$ ipython --no-banner

In [1]: import numpy as np

In [2]: np.set_printoptions(precision=2, suppress=True, linewidth=200, sign=" ")

In [3]: tidy = lambda a: np.round(a, 2) + 0

In [4]: X = np.array([[2, 0, -1, -2],
   ...:     [-2, -2, 0, 1],
   ...:     [-1, 0, -2, 2],
   ...:     [1, -2, -1, 2],
   ...:     [-2, 1, -1, 1],
   ...:     [4, 2, -1, -3]])

In [5]: print(X)
[[ 2  0 -1 -2]
 [-2 -2  0  1]
 [-1  0 -2  2]
 [ 1 -2 -1  2]
 [-2  1 -1  1]
 [ 4  2 -1 -3]]

In [6]: r0 = np.array([-1, -1, 1])

In [7]: print(np.cross(X[0, :3], X[3, :3]))
[-2  1 -4]

In [8]: print(np.convolve(X[0], r0))
[-2 -2  3  3  1 -2]

In [9]: Q, r_ = np.linalg.qr(X)

In [10]: print(tidy(np.trace(Q @ Q.T)))
4.0

In [11]: rng = np.random.default_rng(140104)

In [12]: z = rng.permutation(4)

In [13]: M2 = X[:, z] * rng.choice([-1, 1], 4)

In [14]: print(M2)
[[-2 -1  0 -2]
 [ 1  0  2  2]
 [ 2 -2  0  1]
 [ 2 -1  2 -1]
 [ 1 -1 -1  2]
 [-3 -1 -2 -4]]

In [15]: left, _, Vt = np.linalg.svd(X.T @ M2)

In [16]: print(tidy(np.linalg.lstsq(X, M2)[0]))
[[ 0.  0.  0. -1.]
 [ 0.  0. -1.  0.]
 [ 0.  1.  0.  0.]
 [ 1.  0.  0.  0.]]

In [17]: E = np.load("sample4.npy")

In [18]: print(E)
[[ 45.84  -3.33   5.53]
 [  0.13  -3.99   5.42]
 [  2.93  -8.65  14.37]
 [  5.85   1.77  13.67]
 [ 10.78   5.14  -5.79]
 [-14.12  -2.84   3.17]
 [  1.24   7.19   3.97]
 [  3.77  -5.48 -13.69]
 [ -1.14  -3.08   6.47]
 [  8.95  -1.07  16.53]
 [  0.31  -2.84   2.28]
 [ 26.8   -1.36  16.16]
 [-17.46   3.74  -3.62]
 [-22.14  -3.17  -9.29]
 [ 25.19   0.49 -16.78]
 [-11.92   7.56  -4.12]
 [  3.96  -1.8    8.45]
 [ -3.22   4.54  -1.17]
 [-10.67  -2.28 -14.59]
 [ 10.28   5.    25.3 ]
 [  3.85   2.16   9.63]
 [  7.84  -3.29  13.74]
 [ -6.59   0.24  -0.12]
 [ 21.91   0.65  18.62]
 [ -7.98   0.02  -3.38]
 [ 40.1    0.71   6.46]]

In [19]: M2 = np.c_[E[:, :1] @ np.array([[7]]), np.array([-5, 1, 0, 1, 3, -2, 5, -5, 6, -8, -4, 9, 1, -1, -8, 2, -8, 1, 0, 4, 3, 0, -9, -2, -9, 7])]

In [20]: print(tidy(M2))
[[ 320.88   -5.  ]
 [   0.91    1.  ]
 [  20.51    0.  ]
 [  40.95    1.  ]
 [  75.46    3.  ]
 [ -98.84   -2.  ]
 [   8.68    5.  ]
 [  26.39   -5.  ]
 [  -7.98    6.  ]
 [  62.65   -8.  ]
 [   2.17   -4.  ]
 [ 187.6     9.  ]
 [-122.22    1.  ]
 [-154.98   -1.  ]
 [ 176.33   -8.  ]
 [ -83.44    2.  ]
 [  27.72   -8.  ]
 [ -22.54    1.  ]
 [ -74.69    0.  ]
 [  71.96    4.  ]
 [  26.95    3.  ]
 [  54.88    0.  ]
 [ -46.13   -9.  ]
 [ 153.37   -2.  ]
 [ -55.86   -9.  ]
 [ 280.7     7.  ]]

In [21]: print(tidy(np.linalg.norm(M2 - E @ np.linalg.lstsq(E, M2)[0], axis=0)))
[  0.   23.8]

In [22]: print(tidy(np.linalg.norm(np.linalg.qr(E)[0].T @ M2, axis=0) ** 2 / ((M2 ** 2).sum(axis=0) + 1e-12)))
[ 1.    0.14]
